% python3 -q
>>> import numpy as np
>>> np.set_printoptions(precision=2, suppress=True, linewidth=160)
>>> W0 = np.load("block4.npy")
>>> W0
array([[ 1.8, -1.4,  1.6,  2.7,  0.6,  1.8,  2.3,  0.3],
       [-0.5,  1. , -0.2,  0.5,  0.2,  0.6, -1. , -0.7],
       [ 0.6, -0.3,  0. ,  1.3, -0.6, -1.1,  0.3, -0.8],
       [ 1.2,  0.6,  0.8,  0.3,  2.2,  0.7,  0.1,  0.7],
       [ 0.1, -0.1, -0.3,  0.8,  0.5, -1.5, -0.2,  0.1],
       [ 0.7,  0.3,  0.3,  3. ,  0.6,  1.2,  0.2, -1. ],
       [ 0.3,  0.1,  1. , -0.6, -0.4,  0.3, -0.1, -0.1],
       [-1. , -0.5, -0.8,  2. , -2.5, -0.9,  1.5,  1.6],
       [ 0.8, -0.6,  1.3, -0.4,  1.2, -2. , -0.6,  0.5],
       [ 0.1,  0.3,  0.8, -1.2,  0.7, -0.1, -0.6,  0.2],
       [ 0.9,  1.7,  0.7,  2.4, -0.9, -0.2,  1. ,  0.3],
       [ 1.9,  0.4, -0.1, -1.3,  0.1,  1. , -1.9, -1.1],
       [-0.8,  1. , -0.8, -1.2,  0.3,  1. ,  0.2, -1.4],
       [ 0.4, -1.5,  0. ,  0.7,  0.9, -1.9, -0.4, -0.8],
       [-0.5, -1.3,  0. ,  1.2,  0.6,  1.7, -0.4,  0. ],
       [ 2.5, -0.4,  1.2, -1.1,  1.4,  0. ,  2. ,  0.7],
       [-1.1, -0.2,  0.2, -0.2,  1.6,  0.6,  0.6,  0.1],
       [-5.5, -7. , -3.5,  2. , -7. ,  9. , -6.5,  2. ],
       [ 0.1,  0. ,  1.1, -0.3, -0.6, -1.7,  0.5,  1.8],
       [-0.2,  1.8, -0.9,  0.7, -0.8,  0. , -0.4, -0.6],
       [ 1. , -1.8,  0.6,  0.8,  0. , -0.8, -1.2,  1.2],
       [-0.8,  0.2,  2.3, -0.1,  0.6,  0.3,  1.1, -1.6],
       [-0.3, -1. , -0.1,  0.3,  0.7, -0.4,  1.7,  0.5],
       [ 2. , -0.4, -1.9,  0.3, -1.3,  0.3, -0.4,  0.6],
       [-1.1,  0. , -0.4, -0.1, -0.7,  1. , -0.5,  0.8],
       [ 0. , -1.9,  1.4,  0. , -0.9,  1.5,  0.4, -0.3],
       [ 1.1,  0.5, -0.5,  2.1,  1.4, -0.4,  0.9, -0.2],
       [ 1.3,  0.2,  0.2,  0.3,  0.9, -0.2,  1.1, -1.4],
       [-1.6, -1.1,  1.1,  1.9,  0.1, -1.8, -2.2,  0.5]])
>>> Xc = W0 - W0.mean(axis=0)
>>> Uu, sv, VT = np.linalg.svd(Xc, full_matrices=False)
>>> np.abs(Uu[:, 0]).argmax()
np.int64(17)
>>> np.round(Xc.mean(axis=0), 2) + 0
array([0., 0., 0., 0., 0., 0., 0., 0.])
>>> sv ** 2 / (sv ** 2).sum()
array([0.6 , 0.09, 0.09, 0.07, 0.05, 0.05, 0.03, 0.02])
>>> np.abs(VT[-1])
array([0.06, 0.46, 0.15, 0.12, 0.29, 0.26, 0.23, 0.74])
>>> m1 = np.array([[-1.0, 3.0, 0.0, 0.0, 0.0, 0.0, 0.0, 0.0],
...     [3.0, 5.0, 3.0, 0.0, 0.0, 0.0, 0.0, 0.0],
...     [0.0, 3.0, 0.0, 3.0, 0.0, 0.0, 0.0, 0.0],
...     [0.0, 0.0, 3.0, -6.0, 3.0, 0.0, 0.0, 0.0],
...     [0.0, 0.0, 0.0, 3.0, 8.0, 3.0, 0.0, 0.0],
...     [0.0, 0.0, 0.0, 0.0, 3.0, -2.0, 3.0, 0.0],
...     [0.0, 0.0, 0.0, 0.0, 0.0, 3.0, -9.0, 3.0],
...     [0.0, 0.0, 0.0, 0.0, 0.0, 0.0, 3.0, 4.0]])
>>> u = np.array([-2, -2, -2, 0, -2, -2, -2, 1])
>>> A2 = m1 + np.outer(u, np.eye(8)[3])
>>> round(np.linalg.det(A2) / np.linalg.det(m1), 2), round(1 + np.linalg.solve(m1, u)[3], 2)
(np.float64(1.05), np.float64(1.05))
>>> A2
array([[-1.,  3.,  0., -2.,  0.,  0.,  0.,  0.],
       [ 3.,  5.,  3., -2.,  0.,  0.,  0.,  0.],
       [ 0.,  3.,  0.,  1.,  0.,  0.,  0.,  0.],
       [ 0.,  0.,  3., -6.,  3.,  0.,  0.,  0.],
       [ 0.,  0.,  0.,  1.,  8.,  3.,  0.,  0.],
       [ 0.,  0.,  0., -2.,  3., -2.,  3.,  0.],
       [ 0.,  0.,  0., -2.,  0.,  3., -9.,  3.],
       [ 0.,  0.,  0.,  1.,  0.,  0.,  3.,  4.]])
>>> np.linalg.matrix_rank(np.linalg.inv(A2) - np.linalg.inv(m1), tol=1e-8)
np.int64(1)
>>> vals, vecs = np.linalg.eigh(m1)
>>> x = np.array([7, -6, 1, -2, 0, -3, -4, 4])
>>> round(float(x @ m1 @ x / (x @ x)), 2), round(vals[0], 2), round(vals[-1], 2)
(-2.4, np.float64(-10.71), np.float64(9.46))
>>> np.abs(m1).sum(axis=1).max(), round(float(np.abs(vals).max()), 2)
(np.float64(15.0), 10.71)
>>> vals, vecs = np.linalg.eigh(m1)
>>> np.round(vecs.T @ vecs, 2) + 0
array([[1., 0., 0., 0., 0., 0., 0., 0.],
       [0., 1., 0., 0., 0., 0., 0., 0.],
       [0., 0., 1., 0., 0., 0., 0., 0.],
       [0., 0., 0., 1., 0., 0., 0., 0.],
       [0., 0., 0., 0., 1., 0., 0., 0.],
       [0., 0., 0., 0., 0., 1., 0., 0.],
       [0., 0., 0., 0., 0., 0., 1., 0.],
       [0., 0., 0., 0., 0., 0., 0., 1.]])
>>> print(vals.sum(), np.trace(m1))
-1.0 -1.0
>>> np.linalg.eigvalsh(m1 + -1 * np.eye(8))
array([-11.71,  -8.87,  -3.61,  -2.78,  -0.57,   3.71,   6.38,   8.46])
>>> A2 = np.array([[1, 2, 2, 1], [2, 0, 0, 0], [2, 1, 2, 0], [1, 2, 0, 2]])
>>> basis = np.array([[2, 1, 5, 4, 3, 5, 1],
...     [5, 0, 4, 5, 0, 1, 1],
...     [3, 4, 3, 2, 1, 5, 5],
...     [0, 0, 1, 0, 1, 2, 2],
...     [3, 1, 3, 2, 1, 3, 5],
...     [5, 1, 2, 3, 4, 1, 0],
...     [0, 4, 4, 1, 5, 5, 1]])
>>> X = np.block([[A2, np.array([[1, 0, 0, 0, 2, 0, 0],
...     [1, 1, 1, 0, 2, 1, 1],
...     [1, 2, 0, 0, 2, 2, 2],
...     [1, 1, 1, 1, 2, 1, 0]])], [np.zeros((7, 4)), basis]])
>>> X
array([[1., 2., 2., 1., 1., 0., 0., 0., 2., 0., 0.],
       [2., 0., 0., 0., 1., 1., 1., 0., 2., 1., 1.],
       [2., 1., 2., 0., 1., 2., 0., 0., 2., 2., 2.],
       [1., 2., 0., 2., 1., 1., 1., 1., 2., 1., 0.],
       [0., 0., 0., 0., 2., 1., 5., 4., 3., 5., 1.],
       [0., 0., 0., 0., 5., 0., 4., 5., 0., 1., 1.],
       [0., 0., 0., 0., 3., 4., 3., 2., 1., 5., 5.],
       [0., 0., 0., 0., 0., 0., 1., 0., 1., 2., 2.],
       [0., 0., 0., 0., 3., 1., 3., 2., 1., 3., 5.],
       [0., 0., 0., 0., 5., 1., 2., 3., 4., 1., 0.],
       [0., 0., 0., 0., 0., 4., 4., 1., 5., 5., 1.]])
>>> Uu, sv, VT = np.linalg.svd(X)
>>> print(np.argmax(sv[:-1] / (sv[1:] + 1e-6)) + 1)
10
>>> A2 = Uu[:, :10] @ np.diag(sv[:10]) @ VT[:10]
>>> print(round(float(np.abs(X - A2).max()), 2))
0.0
>>> np.round(np.linalg.norm(X - A2, 2), 2), round(float(sv[10]), 2)
(np.float64(0.0), 0.0)
>>> np.linalg.matrix_rank(X, rtol=0.05)
np.int64(9)
>>> rank = np.linalg.matrix_rank(X)
>>> rank
np.int64(10)
>>> null = np.linalg.svd(X)[2][rank:].T
>>> [int(np.linalg.matrix_rank(X[:, :j + 1])) for j in range(11)]
[1, 2, 3, 3, 4, 5, 6, 7, 8, 9, 10]
>>> np.linalg.matrix_rank(X.T @ X), np.linalg.matrix_rank(X @ X.T)
(np.int64(10), np.int64(10))
>>> print(np.allclose(X @ null, 0))
True
>>> np.round(null[:, 0] / null[np.abs(null[:, 0]).round(6).argmax(), 0], 2) + 0
array([ 0. ,  1. , -0.5, -1. ,  0. ,  0. ,  0. ,  0. ,  0. ,  0. ,  0. ])
>>> null.shape
(11, 1)
>>> [int(np.linalg.matrix_rank(X[:i])) for i in range(1, len(X) + 1)]
[1, 2, 3, 4, 5, 6, 7, 8, 9, 10, 10]
>>> np.round(null @ null.T, 2) + 0
array([[ 0.  ,  0.  ,  0.  ,  0.  ,  0.  ,  0.  ,  0.  ,  0.  ,  0.  ,  0.  ,  0.  ],
       [ 0.  ,  0.44, -0.22, -0.44,  0.  ,  0.  ,  0.  ,  0.  ,  0.  ,  0.  ,  0.  ],
       [ 0.  , -0.22,  0.11,  0.22,  0.  ,  0.  ,  0.  ,  0.  ,  0.  ,  0.  ,  0.  ],
       [ 0.  , -0.44,  0.22,  0.44,  0.  ,  0.  ,  0.  ,  0.  ,  0.  ,  0.  ,  0.  ],
       [ 0.  ,  0.  ,  0.  ,  0.  ,  0.  ,  0.  ,  0.  ,  0.  ,  0.  ,  0.  ,  0.  ],
       [ 0.  ,  0.  ,  0.  ,  0.  ,  0.  ,  0.  ,  0.  ,  0.  ,  0.  ,  0.  ,  0.  ],
       [ 0.  ,  0.  ,  0.  ,  0.  ,  0.  ,  0.  ,  0.  ,  0.  ,  0.  ,  0.  ,  0.  ],
       [ 0.  ,  0.  ,  0.  ,  0.  ,  0.  ,  0.  ,  0.  ,  0.  ,  0.  ,  0.  ,  0.  ],
       [ 0.  ,  0.  ,  0.  ,  0.  ,  0.  ,  0.  ,  0.  ,  0.  ,  0.  ,  0.  ,  0.  ],
       [ 0.  ,  0.  ,  0.  ,  0.  ,  0.  ,  0.  ,  0.  ,  0.  ,  0.  ,  0.  ,  0.  ],
       [ 0.  ,  0.  ,  0.  ,  0.  ,  0.  ,  0.  ,  0.  ,  0.  ,  0.  ,  0.  ,  0.  ]])
>>> [int(np.linalg.matrix_rank(np.delete(X, i, axis=0))) for i in range(11)]
[10, 10, 10, 10, 10, 10, 10, 10, 10, 10, 10]
>>> M = np.load("m.npy")
>>> print(M)
[[2. 2. 0. 0. 0. 0. 0. 0. 0. 0.]
 [2. 1. 2. 0. 0. 0. 0. 0. 0. 0.]
 [0. 2. 0. 2. 0. 0. 0. 0. 0. 0.]
 [0. 0. 2. 1. 2. 0. 0. 0. 0. 0.]
 [0. 0. 0. 2. 2. 2. 0. 0. 0. 0.]
 [0. 0. 0. 0. 2. 2. 2. 0. 0. 0.]
 [0. 0. 0. 0. 0. 2. 0. 2. 0. 0.]
 [0. 0. 0. 0. 0. 0. 2. 2. 2. 0.]
 [0. 0. 0. 0. 0. 0. 0. 2. 3. 2.]
 [0. 0. 0. 0. 0. 0. 0. 0. 2. 0.]]
>>> Q, vecs = np.linalg.qr(M[:, :8])[0], np.linalg.qr(M[:, 8:])[0]
>>> sv = np.linalg.svd(Q.T @ vecs, compute_uv=False)
>>> np.round(np.linalg.norm(Q @ Q.T - vecs @ vecs.T, 2), 2)
np.float64(1.0)
>>> np.degrees(np.arccos(sv.clip(0, 1)))
array([33.86, 52.45])
>>> (sv > 0.9).sum()
np.int64(0)
>>> rng = np.random.default_rng(5963)
>>> z = rng.permutation(10)
>>> A2 = M[:, z] * rng.choice([-1, 1], 10)
>>> A2
array([[ 0., -0.,  0.,  2.,  0.,  2.,  0.,  0.,  0.,  0.],
       [ 0., -0.,  0.,  1.,  0.,  2.,  0.,  0.,  0.,  2.],
       [ 0., -0.,  0.,  2.,  2.,  0.,  0.,  0.,  0.,  0.],
       [ 0., -0.,  0.,  0.,  1.,  0.,  0.,  2.,  0.,  2.],
       [ 2., -0.,  0.,  0.,  2.,  0.,  0.,  2.,  0.,  0.],
       [ 2., -2.,  0.,  0.,  0.,  0.,  0.,  2.,  0.,  0.],
       [ 2., -0.,  2.,  0.,  0.,  0.,  0.,  0.,  0.,  0.],
       [ 0., -2.,  2.,  0.,  0.,  0.,  2.,  0.,  0.,  0.],
       [ 0., -0.,  2.,  0.,  0.,  0.,  3.,  0.,  2.,  0.],
       [ 0., -0.,  0.,  0.,  0.,  0.,  2.,  0.,  0.,  0.]])
>>> Uu, _, VT = np.linalg.svd(M.T @ A2)
>>> np.round(np.linalg.lstsq(M, A2)[0], 2) + 0
array([[ 0.,  0.,  0.,  0.,  0.,  1.,  0.,  0.,  0.,  0.],
       [ 0.,  0.,  0.,  1.,  0.,  0.,  0.,  0.,  0.,  0.],
       [ 0.,  0.,  0.,  0.,  0.,  0.,  0.,  0.,  0.,  1.],
       [ 0.,  0.,  0.,  0.,  1.,  0.,  0.,  0.,  0.,  0.],
       [ 0.,  0.,  0.,  0.,  0.,  0.,  0.,  1.,  0.,  0.],
       [ 1.,  0.,  0.,  0.,  0.,  0.,  0.,  0.,  0.,  0.],
       [ 0., -1.,  0.,  0.,  0.,  0.,  0.,  0.,  0.,  0.],
       [ 0.,  0.,  1.,  0.,  0.,  0.,  0.,  0.,  0.,  0.],
       [ 0.,  0.,  0.,  0.,  0.,  0.,  1.,  0.,  0.,  0.],
       [ 0.,  0.,  0.,  0.,  0.,  0.,  0.,  0.,  1.,  0.]])
>>> print(np.round(Uu @ VT, 2) + 0)
[[ 0.  0.  0.  0.  0.  1.  0.  0.  0.  0.]
 [ 0.  0.  0.  1.  0.  0.  0.  0.  0.  0.]
 [ 0.  0.  0.  0.  0.  0.  0.  0.  0.  1.]
 [ 0.  0.  0.  0.  1.  0.  0.  0.  0.  0.]
 [ 0.  0.  0.  0.  0.  0.  0.  1.  0.  0.]
 [ 1.  0.  0.  0.  0.  0.  0.  0.  0.  0.]
 [ 0. -1.  0.  0.  0.  0.  0.  0.  0.  0.]
 [ 0.  0.  1.  0.  0.  0.  0.  0.  0.  0.]
 [ 0.  0.  0.  0.  0.  0.  1.  0.  0.  0.]
 [ 0.  0.  0.  0.  0.  0.  0.  0.  1.  0.]]
